$ ipython --no-banner

In [1]: import numpy as np

In [2]: np.set_printoptions(suppress=True, linewidth=120)

In [3]: K = np.load("out11.npy")

In [4]: print(K.round(1) + 0)
[[ 0.4 -0.1  0.6 -0.1  0.6]
 [-0.1  1.   0.1  0.   0.1]
 [ 0.6  0.1  0.4  0.1 -0.6]
 [-0.1  0.   0.1  1.   0.1]
 [ 0.6  0.1 -0.6  0.1  0.4]]

In [5]: print(round(np.linalg.norm(K), 1))
2.2

In [6]: print(np.round(np.linalg.svd(K, compute_uv=False), 1))
[1. 1. 1. 1. 1.]

In [7]: print(np.round(K.sum(axis=1), 1))
[1.4 1.1 0.6 1.1 0.6]

In [8]: print(np.round(K - K[0], 1))
[[ 0.   0.   0.   0.   0. ]
 [-0.5  1.1 -0.5  0.1 -0.5]
 [ 0.3  0.3 -0.3  0.3 -1.3]
 [-0.5  0.1 -0.5  1.1 -0.5]
 [ 0.3  0.3 -1.3  0.3 -0.3]]

In [9]: print(np.round(K.sum(axis=0), 1))
[1.4 1.1 0.6 1.1 0.6]

In [10]: F = np.load("run1.npy")

In [11]: print(F)
[[0.4 0.2 0.4]
 [0.  0.3 0.7]
 [0.5 0.  0.5]]

In [12]: # row-stochastic, so 1 is an eigenvalue

In [13]: P = np.triu(np.array([[2, 0, 1], [3, 1, 2], [3, 2, 0]]), 1) + np.eye(3)

In [14]: Y = P @ F @ np.linalg.inv(P)

In [15]: print(np.round(np.poly(Y), 1))
[ 1.  -1.2  0.3 -0.1]

In [16]: print(np.trace(Y), np.trace(F))
1.2 1.2

In [17]: print(np.round(np.linalg.matrix_power(F, 100), 1))
[[0.4 0.1 0.5]
 [0.4 0.1 0.5]
 [0.4 0.1 0.5]]

In [18]: print(F @ np.ones(3))
[1. 1. 1.]

In [19]: print(F.sum(axis=1))
[1. 1. 1.]

In [20]: pr = np.eye(3)[2]

In [21]: for _ in range(7):
    ...:     pr = pr @ F
    ...:     print(pr.round(1))
    ...: 
[0.5 0.  0.5]
[0.4 0.1 0.4]
[0.4 0.1 0.5]
[0.4 0.1 0.5]
[0.4 0.1 0.5]
[0.4 0.1 0.5]
[0.4 0.1 0.5]

In [22]: x0 = np.array([0, -1, -1])

In [23]: rhs = F @ x0

In [24]: print(rhs.round(1))
[-0.6 -1.  -0.5]

In [25]: print(np.round(np.linalg.solve(F, F[:, 2]), 1))
[0. 0. 1.]

In [26]: print(np.round(np.linalg.solve(F, -3 * rhs), 1) + 0)
[0. 3. 3.]

In [27]: print(np.round(np.linalg.solve(F, rhs), 1))
[ 0. -1. -1.]

In [28]: print(np.round(np.linalg.solve(F.T, F[1]), 1) + 0)
[0. 1. 0.]
